$ python -q
>>> import numpy as np
>>> import numpy.linalg as la
>>> np.set_printoptions(precision=2, suppress=True, linewidth=160)
>>> Y = np.array([[0, 0, 1], [0, 0, 1], [2, 1, 0]])
>>> mat = np.triu(Y)
>>> mat
array([[0, 0, 1],
       [0, 0, 1],
       [0, 0, 0]])
>>> # rows and columns are dependent
>>> r = la.matrix_rank(mat)
>>> r
np.int64(1)
>>> N = la.svd(mat)[2][r:].T
>>> [int(la.matrix_rank(mat[:i])) for i in range(1, len(mat) + 1)]
[1, 1, 1]
>>> np.allclose(mat @ N, 0)
True
>>> mat @ N
array([[0., 0.],
       [0., 0.],
       [0., 0.]])
>>> N.shape
(3, 2)
>>> la.matrix_rank(mat.T @ mat), la.matrix_rank(mat @ mat.T)
(np.int64(1), np.int64(1))
>>> mat[:, 1] @ mat[:, 0]
np.int64(0)
>>> A = np.load("arr.npy")
>>> A
array([[ 0.3 ,  0.99,  0.31, -0.55, -0.42, -1.11,  0.2 ,  0.38],
       [ 0.99, -0.42, -0.46, -1.03,  1.2 , -1.59,  0.01,  0.54],
       [ 0.31, -0.46,  0.88, -0.44, -0.09, -0.45,  0.38,  0.2 ],
       [-0.55, -1.03, -0.44,  1.75,  0.85, -0.17, -0.18, -0.37],
       [-0.42,  1.2 , -0.09,  0.85,  1.96, -0.55,  0.61,  0.28],
       [-1.11, -1.59, -0.45, -0.17, -0.55, -0.83,  0.58,  0.76],
       [ 0.2 ,  0.01,  0.38, -0.18,  0.61,  0.58, -1.44, -0.01],
       [ 0.38,  0.54,  0.2 , -0.37,  0.28,  0.76, -0.01, -0.19]])
>>> # null space of dimension 1
>>> np.all(la.eigvalsh(A) > 0)
np.False_
>>> [round(float(la.det(A[:i, :i])), 2) + 0 for i in range(1, 9)]
[0.3, -1.1, -1.26, -1.1, -2.71, 20.47, -33.13, 0.0]
>>> try:
...     la.cholesky(A)
... except la.LinAlgError as e:
...     print(e)
... 
Matrix is not positive definite
>>> A @ la.pinv(A) @ A
array([[ 0.3 ,  0.99,  0.31, -0.55, -0.42, -1.11,  0.2 ,  0.38],
       [ 0.99, -0.42, -0.46, -1.03,  1.2 , -1.59,  0.01,  0.54],
       [ 0.31, -0.46,  0.88, -0.44, -0.09, -0.45,  0.38,  0.2 ],
       [-0.55, -1.03, -0.44,  1.75,  0.85, -0.17, -0.18, -0.37],
       [-0.42,  1.2 , -0.09,  0.85,  1.96, -0.55,  0.61,  0.28],
       [-1.11, -1.59, -0.45, -0.17, -0.55, -0.83,  0.58,  0.76],
       [ 0.2 ,  0.01,  0.38, -0.18,  0.61,  0.58, -1.44, -0.01],
       [ 0.38,  0.54,  0.2 , -0.37,  0.28,  0.76, -0.01, -0.19]])
>>> np.unique(A.round(6), axis=0).shape
(8, 8)
>>> np.round(np.trace(la.pinv(A) @ A), 2)
np.float64(7.0)
